$ python -q
>>> import numpy as np
>>> np.set_printoptions(precision=3, suppress=True, linewidth=160)
>>> E = np.loadtxt("test1.csv", delimiter=",")
>>> E
array([[-1.551, -3.612,  1.561,  0.087, -2.624, -0.46 , -0.068],
       [ 0.609, -1.734,  4.519,  0.074, -0.971, -0.363,  0.354],
       [ 0.559,  2.395, -0.209,  2.042, -2.54 ,  2.737,  0.892],
       [ 0.907,  2.475,  2.403, -2.271, -0.106,  0.074, -2.664],
       [-1.069, -3.045,  1.536,  2.313, -0.484,  2.464,  0.754],
       [ 3.345,  1.343, -0.558, -1.757, -0.227,  2.245,  1.875],
       [-0.861,  1.591,  0.284,  1.723,  2.399, -3.455,  0.994],
       [ 3.095,  2.23 , -0.336, -2.52 ,  0.888,  0.317,  1.759],
       [ 2.475, -1.432,  0.249, -2.015, -2.156,  0.43 , -2.806],
       [ 0.359,  1.853, -0.517, -0.087,  1.943,  1.76 ,  3.78 ],
       [-0.874,  3.346, -0.443,  1.099,  2.725,  1.72 ,  1.117],
       [-2.707, -1.01 ,  1.202,  2.52 ,  2.08 ,  0.13 , -2.125],
       [ 2.318, -1.427,  2.575, -1.557, -2.633, -0.196, -1.251],
       [-1.939, -2.601,  0.678,  0.093, -1.607, -1.065,  3.208],
       [-1.294, -4.16 , -0.311,  0.221, -1.74 ,  1.247,  1.137],
       [ 1.853,  2.111, -0.257, -0.712,  1.125,  3.411,  1.908]])
>>> A2 = E / np.sqrt((E ** 2).mean(axis=1, keepdims=True))
>>> A2[2]
array([ 0.296,  1.267, -0.111,  1.081, -1.344,  1.448,  0.472])
>>> print(np.linalg.norm(A2, axis=1))
[2.646 2.646 2.646 2.646 2.646 2.646 2.646 2.646 2.646 2.646 2.646 2.646 2.646 2.646 2.646 2.646]
>>> print(np.linalg.matrix_rank(A2) == np.linalg.matrix_rank(E))
True
>>> x = np.array([5, -5, 2, -4, -3, -1, -3])
>>> y = E @ x
>>> np.linalg.lstsq(E, y)[0]
array([ 5., -5.,  2., -4., -3., -1., -3.])
>>> try:
...     np.linalg.solve(E, y)
... except np.linalg.LinAlgError as e:
...     print(repr(e))
... 
LinAlgError('Last 2 dimensions of the array must be square')
>>> rng = np.random.default_rng(863)
>>> y = y + 0.1 * rng.normal(size=16)
>>> y
array([ 21.588,  22.65 , -15.405,  14.334,   0.416,   8.652, -25.293,   5.446,  42.704, -27.034, -39.69 , -16.292,  41.934,   0.342,  13.153, -11.531])
>>> c, *_ = np.linalg.lstsq(E, y)
>>> c.round()
array([ 5., -5.,  2., -4., -3., -1., -3.])
>>> c
array([ 5.033, -4.974,  1.991, -3.962, -3.026, -1.014, -3.023])
>>> [round(float(np.linalg.norm(np.linalg.solve(E.T @ E + lam * np.eye(7), E.T @ y))), 2) for lam in (0, 1, 10, 100)]
[9.44, 9.28, 8.32, 4.6]
